$ python3 -q
>>> import numpy as np
>>> from numpy import linalg as LA
>>> np.set_printoptions(precision=4, suppress=True, linewidth=120, floatmode="fixed")
>>> tidy = lambda a: np.round(a, 4) + 0
>>> m1 = np.load("sample0.npy")
>>> tidy(m1)
array([[ 0.3961,  0.1187,  0.4359,  0.0743,  0.1663,  0.0439],
       [ 0.1187,  0.7168,  0.0639, -0.4053, -0.0952,  0.1072],
       [ 0.4359,  0.0639,  0.4888,  0.1088,  0.2095, -0.0080],
       [ 0.0743, -0.4053,  0.1088,  0.3682,  0.0516,  0.2198],
       [ 0.1663, -0.0952,  0.2095,  0.0516,  0.1589, -0.2244],
       [ 0.0439,  0.1072, -0.0080,  0.2198, -0.2244,  0.8713]])
>>> tidy(m1.ravel(order="F"))
array([ 0.3961,  0.1187,  0.4359,  0.0743,  0.1663,  0.0439,  0.1187,  0.7168,  0.0639, -0.4053, -0.0952,  0.1072,
        0.4359,  0.0639,  0.4888,  0.1088,  0.2095, -0.0080,  0.0743, -0.4053,  0.1088,  0.3682,  0.0516,  0.2198,
        0.1663, -0.0952,  0.2095,  0.0516,  0.1589, -0.2244,  0.0439,  0.1072, -0.0080,  0.2198, -0.2244,  0.8713])
>>> tidy(m1.reshape(-1, 2))
array([[ 0.3961,  0.1187],
       [ 0.4359,  0.0743],
       [ 0.1663,  0.0439],
       [ 0.1187,  0.7168],
       [ 0.0639, -0.4053],
       [-0.0952,  0.1072],
       [ 0.4359,  0.0639],
       [ 0.4888,  0.1088],
       [ 0.2095, -0.0080],
       [ 0.0743, -0.4053],
       [ 0.1088,  0.3682],
       [ 0.0516,  0.2198],
       [ 0.1663, -0.0952],
       [ 0.2095,  0.0516],
       [ 0.1589, -0.2244],
       [ 0.0439,  0.1072],
       [-0.0080,  0.2198],
       [-0.2244,  0.8713]])
>>> tidy(m1.reshape(2, -1))
array([[ 0.3961,  0.1187,  0.4359,  0.0743,  0.1663,  0.0439,  0.1187,  0.7168,  0.0639, -0.4053, -0.0952,  0.1072,
         0.4359,  0.0639,  0.4888,  0.1088,  0.2095, -0.0080],
       [ 0.0743, -0.4053,  0.1088,  0.3682,  0.0516,  0.2198,  0.1663, -0.0952,  0.2095,  0.0516,  0.1589, -0.2244,
         0.0439,  0.1072, -0.0080,  0.2198, -0.2244,  0.8713]])
>>> T = m1.reshape(6, 2, -1)
>>> tidy(T[:, 0])
array([[ 0.3961,  0.1187,  0.4359],
       [ 0.1187,  0.7168,  0.0639],
       [ 0.4359,  0.0639,  0.4888],
       [ 0.0743, -0.4053,  0.1088],
       [ 0.1663, -0.0952,  0.2095],
       [ 0.0439,  0.1072, -0.0080]])
>>> tidy(T.transpose(1, 0, 2))
array([[[ 0.3961,  0.1187,  0.4359],
        [ 0.1187,  0.7168,  0.0639],
        [ 0.4359,  0.0639,  0.4888],
        [ 0.0743, -0.4053,  0.1088],
        [ 0.1663, -0.0952,  0.2095],
        [ 0.0439,  0.1072, -0.0080]],

       [[ 0.0743,  0.1663,  0.0439],
        [-0.4053, -0.0952,  0.1072],
        [ 0.1088,  0.2095, -0.0080],
        [ 0.3682,  0.0516,  0.2198],
        [ 0.0516,  0.1589, -0.2244],
        [ 0.2198, -0.2244,  0.8713]]])
>>> tidy(np.einsum("ihd,ihd->ih", T, T))
array([[0.3610, 0.0351],
       [0.5319, 0.1848],
       [0.4330, 0.0558],
       [0.1816, 0.1865],
       [0.0806, 0.0783],
       [0.0135, 0.8578]])
